In [1]: import numpy as np

In [2]: from numpy import linalg as LA

In [3]: np.set_printoptions(suppress=True, linewidth=140)

In [4]: W0 = np.loadtxt("arr.csv", delimiter=",")

In [5]: print(W0)
[[1.    0.9   0.81  0.729 0.656]
 [0.9   1.    0.9   0.81  0.729]
 [0.81  0.9   1.    0.9   0.81 ]
 [0.729 0.81  0.9   1.    0.9  ]
 [0.656 0.729 0.81  0.9   1.   ]]

In [6]: evals, vecs = LA.eigh(W0)

In [7]: x = np.array([0, 5, 5, 4, -1])

In [8]: x @ W0 @ x
Out[8]: np.float64(157.81)

In [9]: np.round(LA.eigvalsh(W0[1:, 1:]), 3)
Out[9]: array([0.061, 0.102, 0.31 , 3.527])

In [10]: evals, vecs = LA.eig(W0)

In [11]: round(float(np.prod(evals)), 3)
Out[11]: 0.001

In [12]: np.round(np.sort(LA.eigvals(W0 @ W0)), 3)
Out[12]: array([ 0.003,  0.006,  0.021,  0.207, 18.165])

In [13]: np.round(np.sort(LA.eigvals(LA.inv(W0))), 3)
Out[13]: array([ 0.235,  2.2  ,  6.856, 12.584, 17.231])

In [14]: B = LA.inv(W0)

In [15]: round(float(LA.slogdet(W0)[0]), 3)
Out[15]: 1.0

In [16]: u, r1 = W0[1], W0[3]

In [17]: round(u @ r1, 3)
Out[17]: np.float64(3.742)

In [18]: print(round(float(u @ u), 3))
3.808

In [19]: p = (u @ r1) / (u @ u) * u

In [20]: np.round(np.outer(u, r1), 3)
Out[20]: 
array([[0.656, 0.729, 0.81 , 0.9  , 0.81 ],
       [0.729, 0.81 , 0.9  , 1.   , 0.9  ],
       [0.656, 0.729, 0.81 , 0.9  , 0.81 ],
       [0.59 , 0.656, 0.729, 0.81 , 0.729],
       [0.531, 0.59 , 0.656, 0.729, 0.656]])

In [21]: np.round((r1 - p) @ u, 3)
Out[21]: np.float64(0.0)

In [22]: LA.matrix_rank(np.outer(u, r1))
Out[22]: np.int64(1)

In [23]: E = np.load("a.npy")

In [24]: print(E)
[[3 0 0 0 0 0 0 0 0 0 0 0]
 [0 1 0 0 0 0 0 0 0 0 0 0]
 [0 0 1 0 0 0 0 0 0 0 0 0]
 [0 0 0 2 0 0 0 0 0 0 0 0]
 [0 0 0 0 4 0 0 0 0 0 0 0]
 [0 0 0 0 0 3 0 0 0 0 0 0]
 [0 0 0 0 0 0 3 0 0 0 0 0]
 [0 0 0 0 0 0 0 0 0 0 0 0]
 [0 0 0 0 0 0 0 0 4 0 0 0]
 [0 0 0 0 0 0 0 0 0 1 0 0]
 [0 0 0 0 0 0 0 0 0 0 0 0]
 [0 0 0 0 0 0 0 0 0 0 0 2]]

In [25]: r = LA.matrix_rank(E)

In [26]: r
Out[26]: np.int64(10)

In [27]: null = LA.svd(E)[2][r:].T

In [28]: np.allclose(E @ null, 0)
Out[28]: True

In [29]: LA.matrix_rank(E.T @ E), LA.matrix_rank(E @ E.T)
Out[29]: (np.int64(10), np.int64(10))

In [30]: null @ null.T
Out[30]: 
array([[0., 0., 0., 0., 0., 0., 0., 0., 0., 0., 0., 0.],
       [0., 0., 0., 0., 0., 0., 0., 0., 0., 0., 0., 0.],
       [0., 0., 0., 0., 0., 0., 0., 0., 0., 0., 0., 0.],
       [0., 0., 0., 0., 0., 0., 0., 0., 0., 0., 0., 0.],
       [0., 0., 0., 0., 0., 0., 0., 0., 0., 0., 0., 0.],
       [0., 0., 0., 0., 0., 0., 0., 0., 0., 0., 0., 0.],
       [0., 0., 0., 0., 0., 0., 0., 0., 0., 0., 0., 0.],
       [0., 0., 0., 0., 0., 0., 0., 1., 0., 0., 0., 0.],
       [0., 0., 0., 0., 0., 0., 0., 0., 0., 0., 0., 0.],
       [0., 0., 0., 0., 0., 0., 0., 0., 0., 0., 0., 0.],
       [0., 0., 0., 0., 0., 0., 0., 0., 0., 0., 1., 0.],
       [0., 0., 0., 0., 0., 0., 0., 0., 0., 0., 0., 0.]])

In [31]: [int(LA.matrix_rank(E[:i])) for i in range(1, len(E) + 1)]
Out[31]: [1, 2, 3, 4, 5, 6, 7, 7, 8, 9, 9, 10]

In [32]: null.shape
Out[32]: (12, 2)

In [33]: print([int(LA.matrix_rank(E[:, :j + 1])) for j in range(12)])
[1, 2, 3, 4, 5, 6, 7, 7, 8, 9, 9, 10]

In [34]: [int(LA.matrix_rank(np.delete(E, i, axis=0))) for i in range(12)]
Out[34]: [9, 9, 9, 9, 9, 9, 9, 10, 9, 9, 10, 9]
